In [1]: import numpy as np

In [2]: import numpy.linalg as la

In [3]: np.set_printoptions(precision=1, suppress=True, linewidth=120)

In [4]: arr = np.array([[0.3, -0.5, -0.1, 1.1, 4.0, 1.1, 0.5],
   ...:     [0.0, -0.4, -0.4, 1.4, -16.0, -0.7, 0.8],
   ...:     [-2.1, -1.6, -0.8, -0.5, -4.0, 0.1, -0.1],
   ...:     [-0.1, -0.5, -1.3, -1.9, 16.0, -0.5, 0.1],
   ...:     [-0.4, 1.4, -2.3, -1.4, 4.0, 0.1, 0.5]])

In [5]: rng = np.random.default_rng(3315)

In [6]: B = arr + rng.integers(-2, 3, (5, 1)) @ rng.integers(-2, 3, (1, 7))

In [7]: print(B)
[[  0.3  -1.5  -2.1   1.1   4.   -0.9   1.5]
 [  0.   -1.4  -2.4   1.4 -16.   -2.7   1.8]
 [ -2.1  -2.6  -2.8  -0.5  -4.   -1.9   0.9]
 [ -0.1  -2.5  -5.3  -1.9  16.   -4.5   2.1]
 [ -0.4   0.4  -4.3  -1.4   4.   -1.9   1.5]]

In [8]: print(np.abs(B - arr).sum(axis=1))
[ 6.  6.  6. 12.  6.]

In [9]: print(np.round(la.svd(B - arr, compute_uv=False), 1) + 0)
[8.9 0.  0.  0.  0. ]

In [10]: print(B - arr)
[[ 0. -1. -2.  0.  0. -2.  1.]
 [ 0. -1. -2.  0.  0. -2.  1.]
 [ 0. -1. -2.  0.  0. -2.  1.]
 [ 0. -2. -4.  0.  0. -4.  2.]
 [ 0. -1. -2.  0.  0. -2.  1.]]

In [11]: def softmax(z):
    ...:     e = np.exp(z - z.max(axis=-1, keepdims=True))
    ...:     return e / e.sum(axis=-1, keepdims=True)
    ...: 

In [12]: print(np.round(softmax(arr[2] + -3), 1) + 0)
[0.  0.1 0.1 0.2 0.  0.3 0.3]

In [13]: print(softmax(arr).sum(axis=1))
[1. 1. 1. 1. 1.]

In [14]: att = arr @ arr.T / np.sqrt(7)

In [15]: print(softmax(att).round(6).argmax(axis=1))
[3 1 1 3 3]

In [16]: W = np.array([[2, 1], [0, 1], [2, 2], [3, 0], [0, 2], [2, 3], [1, 0]])

In [17]: coef = np.array([-2, -1])

In [18]: H = np.maximum(arr @ W + coef, 0)

In [19]: print(H)
[[ 4.4  9.9]
 [ 0.8  0. ]
 [ 0.   0. ]
 [ 0.  26.3]
 [ 0.   3.7]]

In [20]: print((H > 0).mean(axis=0))
[0.4 0.6]

In [21]: print((H > 0).astype(int))
[[1 1]
 [1 0]
 [0 0]
 [0 1]
 [0 1]]

In [22]: Z = np.array([[4, -1], [0, 0]])

In [23]: print((H @ Z).round(6).argmax(axis=1))
[0 0 0 0 0]

In [24]: print(W @ Z)
[[ 8 -2]
 [ 0  0]
 [ 8 -2]
 [12 -3]
 [ 0  0]
 [ 8 -2]
 [ 4 -1]]

In [25]: data = np.load("data.npy")

In [26]: print(data)
[[12  8  2  6  0 11]
 [ 8 10 13 10 12  8]
 [ 2 13 16  4 10  9]
 [ 6 10  4  8 10 11]
 [ 0 12 10 10 18 16]
 [11  8  9 11 16 14]]

In [27]: z = rng.permutation(6)

In [28]: print(z)
[2 0 4 1 3 5]

In [29]: B = data[z][:, z]

In [30]: print(np.trace(B))
78

In [31]: print(np.sort(np.abs(la.eigvals(B))))
[ 1.6  2.9  7.6 10.5 15.4 58.5]

In [32]: q, r_ = la.qr(data)

In [33]: print(np.trace(q @ q.T))
6.0

In [34]: print(q.shape, r_.shape)
(6, 6) (6, 6)

In [35]: print(np.abs(np.diag(r_)))
[19.2 17.6  9.1  6.6  4.3  4. ]

In [36]: print(r_)
[[-19.2 -18.2 -14.7 -17.1 -18.3 -22.6]
 [  0.  -17.6 -18.1 -10.  -20.5 -16.3]
 [  0.    0.   -9.1  -0.4  -4.4   3.1]
 [  0.    0.    0.    6.6  11.4   5.3]
 [  0.    0.    0.    0.   -4.3  -2.9]
 [  0.    0.    0.    0.    0.   -4. ]]
